$ python -q
>>> import numpy as np
>>> from numpy import linalg as LA
>>> np.set_printoptions(precision=2, suppress=True, linewidth=140, sign=" ")
>>> J = np.loadtxt("x.csv", delimiter=",")
>>> J
array([[-1.,  0.,  1., -2.],
       [ 0.,  4.,  3.,  2.],
       [ 0.,  1.,  1.,  2.],
       [ 0.,  4.,  4.,  0.]])
>>> u = np.array([2, 1])
>>> np.polyval(u, J[1])
array([ 1.,  9.,  7.,  5.])
>>> np.convolve(J[1], u)
array([  0.,   8.,  10.,   7.,   2.])
>>> print(np.cross(J[1, :3], J[0, :3]))
[ 4. -3.  4.]
>>> np.correlate(J[1], J[0], "full")
array([ 0., -8., -2., -1., -2., -3., -2.])
>>> A2 = J / np.sqrt((J ** 2).mean(axis=1, keepdims=True))
>>> J - J.mean(axis=1, keepdims=True)
array([[-0.5 ,  0.5 ,  1.5 , -1.5 ],
       [-2.25,  1.75,  0.75, -0.25],
       [-1.  ,  0.  ,  0.  ,  1.  ],
       [-2.  ,  2.  ,  2.  , -2.  ]])
>>> LA.matrix_rank(A2) == LA.matrix_rank(J)
np.True_
>>> LA.norm(A2, axis=1)
array([ 2.,  2.,  2.,  2.])
>>> LA.matrix_rank(J - J.mean(axis=1, keepdims=True))
np.int64(3)
>>> print(A2[3])
[ 0.    1.41  1.41  0.  ]
>>> q = J.astype(float).copy()
>>> for j in range(4):
...     q[:, j] -= q[:, :j] @ (q[:, :j].T @ q[:, j])
...     q[:, j] /= LA.norm(q[:, j])
... 
>>> print(np.round(q.T @ J, 2) + 0)
[[ 1.    0.   -1.    2.  ]
 [ 0.    5.74  5.05  1.74]
 [ 0.    0.    0.72 -1.1 ]
 [ 0.    0.    0.    1.94]]
>>> np.round(q.T @ q, 2) + 0
array([[ 1.,  0.,  0.,  0.],
       [ 0.,  1.,  0.,  0.],
       [ 0.,  0.,  1.,  0.],
       [ 0.,  0.,  0.,  1.]])
>>> q.round(2) + 0
array([[-1.  ,  0.  ,  0.  ,  0.  ],
       [ 0.  ,  0.7 , -0.72,  0.  ],
       [ 0.  ,  0.17,  0.17,  0.97],
       [ 0.  ,  0.7 ,  0.68, -0.24]])
>>> rng = np.random.default_rng(1901)
>>> idx = rng.permutation(4)
>>> print(idx)
[ 0  1  2  3]
>>> A2 = J[idx][:, idx]
>>> np.allclose(A2, J)
True
>>> np.diag(A2)
array([-1.,  4.,  1.,  0.])
>>> np.trace(A2)
np.float64(4.0)
>>> A2
array([[-1.,  0.,  1., -2.],
       [ 0.,  4.,  3.,  2.],
       [ 0.,  1.,  1.,  2.],
       [ 0.,  4.,  4.,  0.]])
>>> F = np.load("w.npy")
>>> F
array([[-1,  1, -2],
       [-2,  1,  1],
       [-2,  0,  0]])
>>> np.unravel_index(np.abs(F).argmax(), F.shape)
(np.int64(0), np.int64(2))
>>> F.shape
(3, 3)
>>> LA.matrix_rank(F)
np.int64(3)
>>> print(np.abs(F).max())
2
>>> u, v = F[2], F[0]
>>> u @ v
np.int64(2)
>>> u @ u
np.int64(4)
>>> pr = (u @ v) / (u @ u) * u
>>> np.outer(u, v)
array([[ 2, -2,  4],
       [ 0,  0,  0],
       [ 0,  0,  0]])
>>> (v - pr) @ u
np.float64(0.0)
>>> print(LA.matrix_rank(np.outer(u, v)))
1
>>> pr
array([-1.,  0.,  0.])
>>> np.round(np.poly(F), 2) + 0
array([ 1.,  0., -3.,  6.])
>>> np.round(LA.det(F[::-1]), 2)
np.float64(6.0)
>>> print(np.round(LA.eigvals(F).sum().real, 2))
-0.0
>>> LA.eigvals(F)
array([-2.36+0.j  ,  1.18+1.08j,  1.18-1.08j])
>>> np.round(LA.det(2 * F), 2), np.round(LA.det(F), 2)
(np.float64(-48.0), np.float64(-6.0))
>>> M = np.loadtxt("test2.csv", delimiter=",")
>>> M
array([[ 2.9 ,  0.93,  2.06],
       [ 3.08,  0.86,  1.81],
       [ 2.99,  1.07,  1.99],
       [ 3.11,  1.14,  1.89],
       [ 2.89,  1.06,  2.18],
       [ 3.2 ,  0.91,  2.12],
       [ 2.91,  1.11,  1.9 ],
       [ 3.  ,  1.04,  2.02],
       [ 2.99,  0.88,  2.16],
       [ 1.07,  3.  ,  3.13],
       [ 1.02,  2.86,  3.16],
       [ 0.98,  2.93,  3.09],
       [ 0.96,  3.07,  2.9 ],
       [ 0.94,  2.9 ,  3.06],
       [ 0.91,  2.97,  2.97],
       [ 0.98,  2.98,  3.09],
       [ 1.13,  3.08,  2.96],
       [ 1.15,  2.96,  2.99]])
>>> Xs = M - M.mean(axis=0)
>>> V = LA.svd(Xs)[2][:2]
>>> A2 = Xs - Xs @ V.T @ V
>>> (Xs @ V.T).std(axis=0)
array([ 1.49,  0.11])
>>> print(np.diag(V.T @ V))
[ 0.46  0.72  0.82]
>>> Xs = M - M.mean(axis=0)
>>> Uu, sig, VT = LA.svd(Xs, full_matrices=False)
>>> np.round(Xs.mean(axis=0), 2) + 0
array([ 0.,  0.,  0.])
>>> np.abs(VT[-1])
array([ 0.74,  0.53,  0.42])
>>> VT[0] * np.sign(VT[0, np.abs(VT[0]).argmax()])
array([ 0.67, -0.66, -0.34])
>>> (np.sign(Uu[:, 0]) == np.sign(Uu[0, 0])).astype(int)
array([ 1,  1,  1,  1,  1,  1,  1,  1,  1,  0,  0,  0,  0,  0,  0,  0,  0,  0])
>>> C = M[[16, 3]].astype(float)
>>> for _ in range(6):
...     idx = LA.norm(M[:, None] - C, axis=-1).argmin(axis=1)
...     C = np.array([M[idx == j].mean(axis=0) for j in range(2)])
... 
>>> idx
array([ 1,  1,  1,  1,  1,  1,  1,  1,  1,  0,  0,  0,  0,  0,  0,  0,  0,  0])
>>> print(np.abs(C[1] - C[0]).argmax())
0
>>> print(C[1] - C[0])
[ 1.99 -1.97 -1.02]
>>> C
array([[ 1.02,  2.97,  3.04],
       [ 3.01,  1.  ,  2.01]])
>>> A = np.load("sample7.npy")
>>> A
array([[ 2.9 ,  0.23,  0.2 ],
       [ 0.23,  2.48, -0.45],
       [ 0.2 , -0.45,  2.61]])
>>> x = np.ones(3)
>>> for _ in range(4):
...     x = A @ x
...     x /= LA.norm(x)
...     print(round(x @ A @ x, 2))
... 
2.81
2.91
2.96
2.98
>>> print(round(float(LA.eigvalsh(A)[-1]), 2))
3.0
>>> Lm = LA.cholesky(A)
>>> print(LA.eigvalsh(A).min() > 0)
True
>>> A / np.sqrt(np.outer(np.diag(A), np.diag(A)))
array([[ 1.  ,  0.09,  0.07],
       [ 0.09,  1.  , -0.18],
       [ 0.07, -0.18,  1.  ]])
>>> round(np.prod(np.diag(Lm)) ** 2, 2), round(float(LA.det(A)), 2)
(np.float64(17.91), 17.91)
>>> np.diag(Lm) ** 2
array([ 2.9 ,  2.46,  2.51])
>>> Lm @ Lm.T
array([[ 2.9 ,  0.23,  0.2 ],
       [ 0.23,  2.48, -0.45],
       [ 0.2 , -0.45,  2.61]])
>>> w, V = LA.eig(A)
>>> np.sort(LA.eigvals(A.T))
array([ 1.99,  3.  ,  3.  ])
>>> w
array([ 1.99,  3.  ,  3.  ])
>>> np.sort(LA.eigvals(LA.inv(A)))
array([ 0.33,  0.33,  0.5 ])
>>> print(np.round(A @ V[:, 0] - w[0] * V[:, 0], 2) + 0)
[ 0.  0.  0.]
>>> A2 = np.array([[1, 1]])
>>> W0 = A2.T @ A2
>>> print(W0)
[[ 1  1]
 [ 1  1]]
>>> P = np.triu(np.array([[2, 3], [-2, 0]]), 1) + np.eye(2)
>>> A2 = P @ W0 @ LA.inv(P)
>>> np.poly(A2)
array([ 1., -2.,  0.])
>>> np.trace(A2), np.trace(W0)
(np.float64(2.0), np.int64(2))
>>> P @ W0 - W0 @ P
array([[ 3.,  0.],
       [ 0., -3.]])
>>> LA.matrix_rank(A2)
np.int64(1)
>>> cov = W0.T @ W0
>>> LA.eigvalsh(cov)[::-1]
array([ 4.,  0.])
>>> cov
array([[ 2,  2],
       [ 2,  2]])
>>> np.allclose(cov, cov.T)
True
>>> (W0 @ W0.T).shape
(2, 2)
>>> np.round(LA.svd(W0, compute_uv=False) ** 2, 2) + 0
array([ 4.,  0.])
>>> rank = LA.matrix_rank(W0)
>>> rank
np.int64(1)
>>> N = LA.svd(W0)[2][rank:].T
>>> [int(LA.matrix_rank(W0[:, :j + 1])) for j in range(2)]
[1, 1]
>>> N[:, 0] / N[np.abs(N[:, 0]).round(6).argmax(), 0]
array([ 1., -1.])
>>> LA.matrix_rank(W0.T @ W0), LA.matrix_rank(W0 @ W0.T)
(np.int64(1), np.int64(1))
>>> np.allclose(W0 @ N, 0)
True
>>> np.round(W0 @ N, 2) + 0
array([[ 0.],
       [ 0.]])
>>> [int(LA.matrix_rank(W0[:i])) for i in range(1, len(W0) + 1)]
[1, 1]
>>> m1 = np.load("run10.npy")
>>> m1
array([[ 1,  1,  1,  0],
       [ 1,  1,  1,  1],
       [ 1,  1,  1,  1],
       [ 0,  1,  1,  1]])
>>> idx = rng.permutation(4)
>>> idx
array([ 3,  0,  1,  2])
>>> A2 = m1[idx][:, idx]
>>> np.round(np.sort(np.abs(LA.eigvals(A2))), 2) + 0
array([ 0.  ,  0.56,  1.  ,  3.56])
>>> A2
array([[ 1,  0,  1,  1],
       [ 0,  1,  1,  1],
       [ 1,  1,  1,  1],
       [ 1,  1,  1,  1]])
>>> np.diag(A2)
array([ 1,  1,  1,  1])
>>> u, v = m1[0], m1[2]
>>> print(u @ v)
3
>>> u @ u
np.int64(3)
>>> pr = (u @ v) / (u @ u) * u
>>> v - pr
array([ 0.,  0.,  0.,  1.])
>>> np.outer(u, v)
array([[ 1,  1,  1,  1],
       [ 1,  1,  1,  1],
       [ 1,  1,  1,  1],
       [ 0,  0,  0,  0]])
>>> [round(float(x), 2) for x in LA.svd(m1, compute_uv=False)[:3]]
[3.56, 1.0, 0.56]
>>> np.argsort(-LA.norm(m1, axis=0).round(6), kind="stable")[:3]
array([ 1,  2,  0])
>>> arr = np.loadtxt("out13.csv", delimiter=",")
>>> arr
array([[ 1., -1.,  1., -1., -1.,  1., -1.,  1.],
       [ 1.,  1.,  1.,  1., -1., -1., -1., -1.],
       [ 1.,  1.,  1.,  1.,  1.,  1.,  1.,  1.]])
>>> u = np.array([-3, -3])
>>> np.array([np.convolve(row, u, "same") for row in arr])
array([[-3.,  0.,  0.,  0.,  6.,  0.,  0.,  0.],
       [-3., -6., -6., -6.,  0.,  6.,  6.,  6.],
       [-3., -6., -6., -6., -6., -6., -6., -6.]])
>>> w, V = LA.eigh(W0)
>>> x = np.array([2, 0])
>>> V * np.abs(w) @ V.T
array([[ 1.,  1.],
       [ 1.,  1.]])
>>> x @ W0 @ x
np.int64(4)
>>> u, v = arr[0], arr[2]
>>> u @ v
np.float64(0.0)
>>> u @ u
np.float64(8.0)
>>> pr = (u @ v) / (u @ u) * u
>>> np.round(LA.norm(u + v) ** 2 + LA.norm(u - v) ** 2, 2)
np.float64(32.0)
>>> LA.matrix_rank(np.outer(u, v))
np.int64(1)
>>> (v - pr) @ u
np.float64(0.0)
>>> print(arr.reshape(-1, 2))
[[ 1. -1.]
 [ 1. -1.]
 [-1.  1.]
 [-1.  1.]
 [ 1.  1.]
 [ 1.  1.]
 [-1. -1.]
 [-1. -1.]
 [ 1.  1.]
 [ 1.  1.]
 [ 1.  1.]
 [ 1.  1.]]
>>> arr.reshape(2, -1)
array([[ 1., -1.,  1., -1., -1.,  1., -1.,  1.,  1.,  1.,  1.,  1.],
       [-1., -1., -1., -1.,  1.,  1.,  1.,  1.,  1.,  1.,  1.,  1.]])
>>> t3 = arr.reshape(3, 2, -1)
>>> print(t3.shape)
(3, 2, 4)
>>> t3.transpose(1, 0, 2)
array([[[ 1., -1.,  1., -1.],
        [ 1.,  1.,  1.,  1.],
        [ 1.,  1.,  1.,  1.]],

       [[-1.,  1., -1.,  1.],
        [-1., -1., -1., -1.],
        [ 1.,  1.,  1.,  1.]]])
>>> t3.sum(axis=1)
array([[ 0.,  0.,  0.,  0.],
       [ 0.,  0.,  0.,  0.],
       [ 2.,  2.,  2.,  2.]])
>>> mat = np.load("m.npy")
>>> mat
array([[ -5.86,  16.09,  10.34],
       [  4.71,  13.83, -13.66],
       [  7.33,   4.89, -17.95],
       [ -3.92, -15.4 ,  12.14],
       [  6.88,   7.19, -17.35],
       [ -5.15, -12.81,  14.47],
       [  6.13,  10.01, -16.19],
       [  1.85, -19.91,  -0.3 ],
       [ -8.06,   3.26,  18.01],
       [ -8.06,   2.66,  18.11],
       [ -5.16,  17.37,   8.47]])
>>> print(round(float(LA.norm(mat) ** 2 / LA.norm(mat, 2) ** 2), 2))
1.53
>>> round(LA.norm(mat, "nuc"), 2)
np.float64(92.7)
>>> LA.norm(mat, axis=1).argmax()
np.int64(1)
>>> round(LA.norm(mat[0] - mat[3]), 2)
np.float64(31.6)
>>> print(np.round(LA.norm(mat, 2), 2))
53.55
